% ipython --no-banner

In [1]: import numpy as np

In [2]: from numpy import linalg as LA

In [3]: np.set_printoptions(suppress=True, linewidth=100)

In [4]: def rd(a):
   ...:     return np.round(a, 2) + 0
   ...: 

In [5]: X = np.array([[2, -3, -3], [-3, -2, -4], [-3, -4, -6]])

In [6]: x = np.array([2, -3, -2])

In [7]: target = X @ x

In [8]: c, lr = np.zeros(3), 1 / LA.norm(X, 2) ** 2

In [9]: for i in range(8):
   ...:     c -= lr * X.T @ (X @ c - target)
   ...:     if i % 2 == 0: print(i, round(LA.norm(X @ c - target), 2))
   ...: 
0 10.33
2 7.66
4 5.68
6 4.21

In [10]: rd(c)
Out[10]: array([ 1.24, -2.2 , -2.22])

In [11]: rd(LA.cond(X))
Out[11]: np.float64(45.41)

In [12]: Uu, sv, VT = LA.svd(X)

In [13]: np.argmax(sv[:-1] / (sv[1:] + 1e-6)) + 1
Out[13]: np.int64(2)

In [14]: B = Uu[:, :2] @ np.diag(sv[:2]) @ VT[:2]

In [15]: rd(LA.norm(X - B, 2)), rd(sv[2])
Out[15]: (np.float64(0.22), np.float64(0.22))

In [16]: rd(np.abs(X - B).max())
Out[16]: np.float64(0.12)

In [17]: P = np.triu(np.array([[-1, 2, 2], [2, 1, 0], [-1, 0, -3]]), 1) + np.eye(3)

In [18]: B = P @ X @ LA.inv(P)

In [19]: rd(np.poly(B))
Out[19]: array([  1.,   6., -38.,   8.])

In [20]: np.trace(B), np.trace(X)
Out[20]: (np.float64(-6.0), np.int64(-6))

In [21]: rd(LA.det(B))
Out[21]: np.float64(-8.0)
